$ python3 -q
>>> import numpy as np
>>> np.set_printoptions(suppress=True, linewidth=140)
>>> m1 = np.tril(np.array([[3, 2, 4], [3, -1, -3], [1, 3, 5]]), -1) + np.eye(3, dtype=int)
>>> m1
array([[1, 0, 0],
       [3, 1, 0],
       [1, 3, 1]])
>>> # triangular, det is the product of the diagonal
>>> round(np.linalg.det(m1.T), 1)
np.float64(1.0)
>>> print(round(float(np.linalg.det(2 * m1)), 1), round(np.linalg.det(m1), 1))
8.0 1.0
>>> np.round(np.linalg.eigvals(m1), 1)
array([1., 1., 1.])
>>> np.einsum("ij,ji->", m1, m1)
np.int64(3)
>>> round(float(np.linalg.eigvals(m1).sum().real), 1)
3.0
>>> rng = np.random.default_rng(24)
>>> idx = rng.permutation(3)
>>> print(idx)
[1 2 0]
>>> other = m1[idx][:, idx]
>>> np.round(np.sort(np.abs(np.linalg.eigvals(other))), 1)
array([1., 1., 1.])
>>> other
array([[1, 0, 3],
       [3, 1, 1],
       [0, 0, 1]])
>>> np.trace(other)
np.int64(3)
>>> np.diag(other)
array([1, 1, 1])
>>> print(round(np.log10(np.linalg.cond(other))))
2
>>> print(np.round(np.abs(np.linalg.svd(other)[2][-1]), 1))
[0.3 0.9 0.1]
>>> [round(float(x), 1) for x in np.linalg.svd(other, compute_uv=False)[:3]]
[4.1, 2.2, 0.1]
>>> np.linalg.matrix_rank(other, rtol=0.1)
np.int64(2)
>>> np.argsort(-np.linalg.norm(other, axis=0).round(6), kind="stable")[:3]
array([2, 0, 1])
>>> np.linalg.cond(other) > 100
np.False_
>>> evals, V = np.linalg.eig(m1)
>>> np.round(np.sort(np.linalg.eigvals(np.linalg.inv(m1))), 1)
array([1., 1., 1.])
>>> np.round(np.sort(np.linalg.eigvals(m1.T)), 1)
array([1., 1., 1.])
>>> evals
array([1., 1., 1.])
>>> O, V = np.linalg.qr(m1[:, :1])[0], np.linalg.qr(m1[:, 1:])[0]
>>> sv = np.linalg.svd(O.T @ V, compute_uv=False)
>>> sv.round(1)
array([1.])
>>> E = np.load("sample0.npy")
>>> E
array([[-0.8, -1. ,  1.3],
       [-2.6,  0.5,  2.9],
       [ 1.5,  1.7,  1.1],
       [ 0.6, -0.9,  0.7],
       [ 0.5,  0.1, -1.3],
       [-0.4, -2.6,  5. ],
       [-7. , -0.6, -0.4],
       [ 4. , -1.9, -0.1],
       [-5.8, -0.5, -1.2],
       [ 7.2,  1.2,  3.5],
       [ 1.8, -0.1, -1.1],
       [-0.8, -0.1,  0.9],
       [-0.1, -0.9, -0.8],
       [-0.5, -2.4,  1.1],
       [ 0.2, -1.4,  1.1],
       [ 4.3,  0. ,  1.9],
       [ 1.3,  3.2, -1.2]])
>>> vec = np.array([1, 2, 0])
>>> y = E @ vec
>>> np.round(np.linalg.pinv(E) @ E, 1) + 0
array([[1., 0., 0.],
       [0., 1., 0.],
       [0., 0., 1.]])
>>> y.round(1)
array([-2.8, -1.6,  4.9, -1.2,  0.7, -5.6, -8.2,  0.2, -6.8,  9.6,  1.6, -1. , -1.9, -5.3, -2.6,  4.3,  7.7])
>>> np.round(np.linalg.solve(E.T @ E, E.T @ y), 1) + 0
array([1., 2., 0.])
>>> y = y + 0.1 * rng.normal(size=17)
>>> y.round(1)
array([-2.8, -1.7,  4.9, -1.2,  0.7, -5.5, -8.3,  0.3, -6.9,  9.6,  1.7, -0.9, -2. , -5.1, -2.6,  4.2,  7.7])
>>> c, *_ = np.linalg.lstsq(E, y)
>>> [round(float(np.linalg.norm(np.linalg.solve(E.T @ E + lam * np.eye(3), E.T @ y))), 2) for lam in (0, 1, 10, 100)]
[2.22, 2.16, 1.83, 0.93]
>>> idx = E[:, 2] > np.median(E[:, 2])
>>> r0 = E[idx].mean(axis=0) - E[~idx].mean(axis=0)
>>> np.argsort(-np.abs(r0).round(6), kind="stable")
array([2, 0, 1])
>>> print(round((((E - E.mean(axis=0)) @ r0 > 0) == idx).mean(), 1))
0.8
>>> cov = np.cov(E, rowvar=False)
>>> np.round(np.polyfit(E[:, 0], E[:, 2], 1), 1)
array([0.1, 0.8])
>>> np.median(E, axis=0)
array([ 0.2, -0.5,  0.9])
>>> np.round(E.std(axis=0), 1)
array([3.3, 1.4, 1.7])
>>> round(float(np.corrcoef(E[:, 0], E[:, 2])[0, 1]), 1)
0.3
>>> np.argsort(-E.std(axis=0).round(6), kind="stable")
array([0, 2, 1])
>>> cov.round(1)
array([[11.5,  1.1,  1.6],
       [ 1.1,  2.1, -0.6],
       [ 1.6, -0.6,  3.2]])
>>> cov.shape
(3, 3)
>>> np.argwhere(np.triu(np.abs(np.corrcoef(E.T)) > 0.8, 1))
array([], shape=(0, 2), dtype=int64)
>>> low = np.linalg.cholesky(cov)
>>> np.round(low @ low.T, 1)
array([[11.5,  1.1,  1.6],
       [ 1.1,  2.1, -0.6],
       [ 1.6, -0.6,  3.2]])
>>> print(np.round(np.prod(np.diag(low)) ** 2, 1), np.round(np.linalg.det(cov), 1))
64.8 64.8
>>> print(np.linalg.eigvalsh(cov).min() > 0)
True
>>> np.round(np.diag(low) ** 2, 1)
array([11.5,  2. ,  2.7])
>>> low.round(1)
array([[ 3.4,  0. ,  0. ],
       [ 0.3,  1.4,  0. ],
       [ 0.5, -0.5,  1.7]])
>>> d = np.linalg.norm(E[:, None] - E[None], axis=-1)
>>> d[3].round(1)
array([1.5, 4.1, 2.8, 0. , 2.2, 4.7, 7.7, 3.6, 6.7, 7.5, 2.3, 1.6, 1.7, 1.9, 0.8, 4. , 4.6])
>>> np.linalg.matrix_rank(d ** 2)
np.int64(5)
>>> feats = np.array([[-0.9, 0.5, -0.5, 0.8],
...     [-8.1, 1.2, -0.3, 0.8],
...     [-2.4, 0.6, -0.5, -0.1],
...     [1.8, -1.2, -0.1, 0.5],
...     [1.8, 0.5, 0.3, 0.7]])
>>> # row 1 dominates
>>> vec = np.array([3, 2, 3, 0])
>>> y = feats @ vec
>>> np.round(np.linalg.solve(feats.T @ feats, feats.T @ y), 1) + 0
array([3., 2., 3., 0.])
>>> y.round(1)
array([ -3.2, -22.8,  -7.5,   2.7,   7.3])
>>> y = y + 0.1 * rng.normal(size=5)
>>> y.round(1)
array([ -3.3, -22.8,  -7.6,   2.7,   7.1])
>>> c, *_ = np.linalg.lstsq(feats, y)
>>> np.round(feats.T @ (y - feats @ c), 1) + 0
array([0., 0., 0., 0.])
>>> c.round()
array([ 3.,  2.,  3., -0.])
>>> c.round(1) + 0
array([3. , 1.8, 3.1, 0. ])
>>> [round(float(np.linalg.norm(np.linalg.solve(feats.T @ feats + lam * np.eye(4), feats.T @ y))), 2) for lam in (0, 1, 10, 100)]
[4.69, 3.28, 2.51, 1.25]
>>> proj = np.triu(np.array([[2, -1, 1], [7, 6, -1], [3, -8, -9]]), 1) + np.eye(3)
>>> other = proj @ m1 @ np.linalg.inv(proj)
>>> print(round(np.linalg.det(other), 1))
1.0
>>> np.trace(other), np.trace(m1)
(np.float64(3.0), np.int64(3))
>>> np.round(np.poly(other), 1)
array([ 1., -3.,  3., -1.])
>>> other
array([[-1.,  1.,  3.],
       [ 2.,  0., -3.],
       [ 1.,  4.,  4.]])
>>> proj @ m1 - m1 @ proj
array([[-2.,  3.,  0.],
       [-1.,  0., -3.],
       [ 0.,  1.,  2.]])
>>> np.linalg.matrix_rank(other)
np.int64(3)
>>> O = other.astype(float).copy()
>>> for j in range(3):
...     O[:, j] -= O[:, :j] @ (O[:, :j].T @ O[:, j])
...     O[:, j] /= np.linalg.norm(O[:, j])
... 
>>> O.round(1)
array([[-0.4,  0.4,  0.8],
       [ 0.8, -0.3,  0.5],
       [ 0.4,  0.9, -0.2]])
>>> print(np.round(O.T @ O, 1) + 0)
[[1. 0. 0.]
 [0. 1. 0.]
 [0. 0. 1.]]
>>> U, sv, Vh = np.linalg.svd(m1)
>>> print(np.argmax(sv[:-1] / (sv[1:] + 1e-6)) + 1)
2
>>> sv.round(1)
array([4.1, 2.2, 0.1])
>>> other = U[:, :2] @ np.diag(sv[:2]) @ Vh[:2]
>>> round(np.linalg.norm(m1 - other) / np.linalg.norm(m1), 1)
np.float64(0.0)
>>> np.linalg.matrix_rank(other)
np.int64(2)
>>> print(round(np.linalg.norm(m1 - other, 2), 1), np.round(sv[2], 1))
0.1 0.1
>>> round(float(np.abs(m1 - other).max()), 1)
0.1
>>> other.round(1) + 0
array([[ 1. ,  0. , -0.1],
       [ 3. ,  1. ,  0. ],
       [ 1. ,  3. ,  1. ]])
>>> W0 = np.load("case12.npy")
>>> W0
array([[-10,   0,   2],
       [  2,   4,   3],
       [  3,   3,  15]])
>>> O, V = np.linalg.qr(W0[:, :1])[0], np.linalg.qr(W0[:, 1:])[0]
>>> sv = np.linalg.svd(O.T @ V, compute_uv=False)
>>> print(np.round(np.degrees(np.arccos(sv.clip(0, 1))), 1))
[70.9]
>>> (sv > 0.9).sum()
np.int64(0)
>>> sv.round(1)
array([0.3])
>>> other = np.array([[1, 2, 1, 3, 2],
...     [2, 3, 0, 3, 2],
...     [3, 2, 0, 2, 0],
...     [2, 0, 2, 2, 2],
...     [1, 0, 1, 1, 0]])
>>> K = np.triu(other, 1)
>>> K
array([[0, 2, 1, 3, 2],
       [0, 0, 0, 3, 2],
       [0, 0, 0, 2, 0],
       [0, 0, 0, 0, 2],
       [0, 0, 0, 0, 0]])
>>> cov = K.T @ K
>>> np.round(np.linalg.eigvalsh(cov)[::-1], 1) + 0
array([32.4,  4. ,  2.6,  0. ,  0. ])
>>> np.diag(cov)
array([ 0,  4,  1, 22, 12])
>>> cov
array([[ 0,  0,  0,  0,  0],
       [ 0,  4,  2,  6,  4],
       [ 0,  2,  1,  3,  2],
       [ 0,  6,  3, 22, 12],
       [ 0,  4,  2, 12, 12]])
>>> rk = np.linalg.matrix_rank(K)
>>> rk
np.int64(3)
>>> ns = np.linalg.svd(K)[2][rk:].T
>>> np.round(K @ ns, 1) + 0
array([[0., 0.],
       [0., 0.],
       [0., 0.],
       [0., 0.],
       [0., 0.]])
>>> np.round(ns @ ns.T, 1) + 0
array([[ 1. ,  0. ,  0. ,  0. ,  0. ],
       [ 0. ,  0.2, -0.4,  0. ,  0. ],
       [ 0. , -0.4,  0.8,  0. ,  0. ],
       [ 0. ,  0. ,  0. ,  0. ,  0. ],
       [ 0. ,  0. ,  0. ,  0. ,  0. ]])
>>> ns.shape
(5, 2)
>>> round(np.linalg.det(K[::-1]), 1)
np.float64(0.0)
>>> np.einsum("ii->", K)
np.int64(0)
>>> np.poly(K)
array([1., 0., 0., 0., 0., 0.])
>>> A = np.loadtxt("mat.csv", delimiter=",")
>>> print(A.round(1) + 0)
[[-0.5 -0.5  0.   0.5 -0.4]
 [ 0.6  0.1  0.4  0.1 -0.7]
 [ 0.4  0.2 -0.5  0.7  0.2]
 [ 0.4 -0.6 -0.6 -0.4 -0.2]
 [ 0.3 -0.6  0.5  0.2  0.6]]
>>> other = np.c_[E[:, :1] @ np.array([[2]]), np.array([-6, -1, 2, 3, -2, -8, -5, -1, 2, 6, 5, 2, 3, 6, 2, 3, -3])]
>>> other
array([[ -1.6,  -6. ],
       [ -5.2,  -1. ],
       [  3. ,   2. ],
       [  1.2,   3. ],
       [  1. ,  -2. ],
       [ -0.8,  -8. ],
       [-14. ,  -5. ],
       [  8. ,  -1. ],
       [-11.6,   2. ],
       [ 14.4,   6. ],
       [  3.6,   5. ],
       [ -1.6,   2. ],
       [ -0.2,   3. ],
       [ -1. ,   6. ],
       [  0.4,   2. ],
       [  8.6,   3. ],
       [  2.6,  -3. ]])
>>> np.linalg.matrix_rank(other)
np.int64(2)
>>> np.round(np.linalg.lstsq(E, other[:, 0])[0], 1) + 0
array([2., 0., 0.])
>>> print(np.linalg.matrix_rank(np.c_[E, other]))
4
>>> def softmax(z):
...     e = np.exp(z - z.max(axis=-1, keepdims=True))
...     return e / e.sum(axis=-1, keepdims=True)
... 
>>> np.round(softmax(A[1] + -2), 1)
array([0.3, 0.2, 0.3, 0.2, 0.1])
>>> np.round(softmax(10 * A[1]), 1) + 0
array([0.8, 0. , 0.2, 0. , 0. ])
>>> np.round(softmax(A).sum(axis=1), 1)
array([1., 1., 1., 1., 1.])
>>> att = A @ A.T / np.sqrt(5)
>>> print(np.round(softmax(att)[1] @ A, 1) + 0)
[ 0.3 -0.3  0.   0.2 -0.2]
>>> softmax(att).round(6).argmax(axis=1)
array([0, 1, 2, 3, 4])
>>> M = np.load("m.npy")
>>> M
array([[1, 0],
       [0, 1]])
>>> # symmetric, so the eigenvalues are real
>>> np.round(E.sum(axis=1), 1)
array([-0.5,  0.8,  4.3,  0.4, -0.7,  2. , -8. ,  2. , -7.5, 11.9,  0.6,  0. , -1.8, -1.8, -0.1,  6.2,  3.3])
>>> np.abs(E).max()
np.float64(7.2)
>>> np.count_nonzero(E)
np.int64(50)
>>> np.linalg.matrix_rank(E)
np.int64(3)
>>> print(round(np.linalg.norm(E), 1))
16.8
>>> np.round(np.diff(E, axis=0), 1)
array([[-1.8,  1.5,  1.6],
       [ 4.1,  1.2, -1.8],
       [-0.9, -2.6, -0.4],
       [-0.1,  1. , -2. ],
       [-0.9, -2.7,  6.3],
       [-6.6,  2. , -5.4],
       [11. , -1.3,  0.3],
       [-9.8,  1.4, -1.1],
       [13. ,  1.7,  4.7],
       [-5.4, -1.3, -4.6],
       [-2.6,  0. ,  2. ],
       [ 0.7, -0.8, -1.7],
       [-0.4, -1.5,  1.9],
       [ 0.7,  1. ,  0. ],
       [ 4.1,  1.4,  0.8],
       [-3. ,  3.2, -3.1]])
>>> vec = np.ones(2)
>>> for _ in range(3):
...     vec = M @ vec
...     vec /= np.linalg.norm(vec)
...     print(round(vec @ M @ vec, 1))
... 
1.0
1.0
1.0
>>> vec.round(1)
array([0.7, 0.7])
